$ ipython --no-banner

In [1]: import numpy as np

In [2]: np.set_printoptions(suppress=True, linewidth=200)

In [3]: tidy = lambda a: np.round(a, 1) + 0

In [4]: M = np.load("dump.npy")

In [5]: M
Out[5]: 
array([[ 2.5, -0.3, -0.1, -1. ,  0.6,  0.8, -0.8,  0.2],
       [-1.1, -0.1,  3.3, -0.2,  1. , -1. , -0.6,  0. ],
       [-0.4,  0. , -0.1,  0.7, -0.3, -0.5, -0.4, -1. ],
       [ 0.2, -0.5, -0.6, -0.1, -0.2, -0.8, -1.7, -0.3],
       [-0.8, -0.2,  3.4, -0.3,  0.5,  0. , -0.4,  0.1],
       [ 1.1,  0.3, -0.4, -1.4,  1.4, -1.2, -0.3, -0.2],
       [-2.1, -2.3, -0.5,  0.8,  1. , -0.8, -0.3,  0.5],
       [ 0.2, -0.3, -0.8, -1.5,  1.6, -0.5, -1.6, -1. ],
       [ 0. , -0.9,  2.2, -2.3,  0.3, -0.3,  0.8, -0.5]])

In [6]: Y = np.c_[M[:, :6] @ np.array([[8, 1, 7, 8, 2, -6],
   ...:     [9, -9, -6, 4, 8, -3],
   ...:     [-6, 4, -9, 8, 7, 9],
   ...:     [-8, -9, -1, 7, 6, -4],
   ...:     [-3, -7, 3, -8, 1, 0],
   ...:     [-1, 5, -2, 0, -5, -2]]), np.array([0, -3, -1, -3, -2, 0, -3, 1, -1])]

In [7]: tidy(Y)
Out[7]: 
array([[ 23.3,  13.6,  21.4,   6.2,  -7.5, -12.6,   0. ],
       [-29.9,   2.8, -31.6,   7.8,  24.9,  39.4,  -3. ],
       [ -6.8,  -7.5,  -2.5,   3.3,   4.9,  -0.3,  -1. ],
       [  2.9,   0.6,  10.9,  -4.3,  -4.6,  -3.1,  -3. ],
       [-27.7,  13.8, -33.2,  13.9,  19.3,  37.2,  -2. ],
       [ 22.1,  -6.4,  17.5, -14.2,   0.8,  -3.1,   0. ],
       [-43.1,  -1.6,   7.4, -32.4, -16.3,  13.4,  -3. ],
       [ 11.4,  -0.5,  17.7, -29.3, -12.5,  -0.5,   1. ],
       [ -3.5,  34. , -10.6,  -4.5,  -3.8,  32.3,  -1. ]])

In [8]: tidy(np.linalg.lstsq(M, Y[:, 0])[0])
Out[8]: array([ 8.,  9., -6., -8., -3., -1.,  0.,  0.])

In [9]: tidy(np.linalg.norm(Y - M @ np.linalg.lstsq(M, Y)[0], axis=0))
Out[9]: array([0., 0., 0., 0., 0., 0., 0.])
